$ python -q
>>> import numpy as np
>>> from numpy import linalg as LA
>>> np.set_printoptions(suppress=True, linewidth=200)
>>> feats = np.load("a.npy")
>>> feats
array([[ 3,  1,  0,  0,  0,  0],
       [ 1,  3,  0,  0,  0,  0],
       [-3,  0,  0,  0,  0,  0],
       [ 0,  0,  3,  1,  0,  0],
       [ 0,  0,  1,  3,  0,  0],
       [ 0,  0, -3,  0,  0,  0],
       [ 0,  0,  0,  0,  3,  1],
       [ 0,  0,  0,  0,  1,  3],
       [ 0,  0,  0,  0, -3,  0]])
>>> hat = feats @ LA.solve(feats.T @ feats, feats.T)
>>> LA.matrix_rank(np.eye(9) - hat)
np.int64(3)
>>> np.round(LA.eigvalsh(hat), 1) + 0
array([0., 0., 0., 1., 1., 1., 1., 1., 1.])
>>> print(np.trace(hat))
6.0
>>> np.round(hat @ feats[:, 1], 1)
array([1., 3., 0., 0., 0., 0., 0., 0., 0.])
>>> x = np.array([0, 1, -3, 3, -3, -1])
>>> y = feats @ x
>>> print(np.round(LA.lstsq(feats, y)[0], 1) + 0)
[ 0.  1. -3.  3. -3. -1.]
>>> np.round(LA.pinv(feats) @ feats, 1) + 0
array([[1., 0., 0., 0., 0., 0.],
       [0., 1., 0., 0., 0., 0.],
       [0., 0., 1., 0., 0., 0.],
       [0., 0., 0., 1., 0., 0.],
       [0., 0., 0., 0., 1., 0.],
       [0., 0., 0., 0., 0., 1.]])
>>> rng = np.random.default_rng(71)
>>> y = y + 0.1 * rng.normal(size=9)
>>> y.round(1) + 0
array([  1. ,   3.1,   0. ,  -6. ,   6.1,   9.1, -10. ,  -6.1,   8.9])
>>> beta, *_ = LA.lstsq(feats, y)
>>> beta.round(1) + 0
array([ 0. ,  1. , -3. ,  3. , -3. , -1.1])
>>> beta.round()
array([ 0.,  1., -3.,  3., -3., -1.])
>>> A2 = np.c_[feats[:, :3] @ np.array([[2, 1, 3], [1, 5, 3], [2, 0, 3]]), np.array([-1, 6, 2, 4, 1, -6, -5, 4, 6])]
>>> A2
array([[ 7,  8, 12, -1],
       [ 5, 16, 12,  6],
       [-6, -3, -9,  2],
       [ 6,  0,  9,  4],
       [ 2,  0,  3,  1],
       [-6,  0, -9, -6],
       [ 0,  0,  0, -5],
       [ 0,  0,  0,  4],
       [ 0,  0,  0,  6]])
>>> LA.matrix_rank(A2)
np.int64(4)
>>> np.round(LA.norm(A2 - feats @ LA.lstsq(feats, A2)[0], axis=0), 1) + 0
array([0. , 0. , 0. , 1.7])
>>> np.round(LA.norm(LA.qr(feats)[0].T @ A2, axis=0) ** 2 / ((A2 ** 2).sum(axis=0) + 1e-12), 1)
array([1., 1., 1., 1.])
>>> np.round(LA.lstsq(feats, A2[:, 0])[0], 1) + 0
array([2., 1., 2., 0., 0., 0.])
>>> r0 = np.array([5, 2, 1])
>>> np.correlate(feats[4], feats[6], "full")
array([0, 0, 1, 6, 9, 0, 0, 0, 0, 0, 0])
>>> print(np.cross(feats[4, :3], feats[6, :3]))
[0 0 0]
>>> np.convolve(feats[4], r0)
array([ 0,  0,  5, 17,  7,  3,  0,  0])
>>> X = np.load("out0.npy")
>>> X
array([[  4,   9,   5,  -6,  -9,   3,   5,   7],
       [  0,   0,   0,   0,   0,   0,   0,   0],
       [  0,   0,   0,   0,   0,   0,   0,   0],
       [ 12,  27,  15, -18, -27,   9,  15,  21]])
>>> x = np.array([2, 2, 0, 1, 0, 3])
>>> y = feats @ x
>>> beta, lr = np.zeros(6), 1 / LA.norm(feats, 2) ** 2
>>> for i in range(30):
...     beta -= lr * feats.T @ (feats @ beta - y)
...     if i % 10 == 0: print(i, round(LA.norm(feats @ beta - y), 1))
... 
0 5.4
10 0.1
20 0.0
>>> round(float(LA.cond(feats)), 1)
1.8
>>> rk = LA.matrix_rank(X)
>>> rk
np.int64(1)
>>> null = LA.svd(X)[2][rk:].T
>>> np.allclose(X @ null, 0)
True
>>> print(np.round(null @ null.T, 1) + 0)
[[ 1.  -0.1 -0.1  0.1  0.1  0.  -0.1 -0.1]
 [-0.1  0.7 -0.1  0.2  0.3 -0.1 -0.1 -0.2]
 [-0.1 -0.1  0.9  0.1  0.1  0.  -0.1 -0.1]
 [ 0.1  0.2  0.1  0.9 -0.2  0.1  0.1  0.1]
 [ 0.1  0.3  0.1 -0.2  0.7  0.1  0.1  0.2]
 [ 0.  -0.1  0.   0.1  0.1  1.   0.  -0.1]
 [-0.1 -0.1 -0.1  0.1  0.1  0.   0.9 -0.1]
 [-0.1 -0.2 -0.1  0.1  0.2 -0.1 -0.1  0.8]]
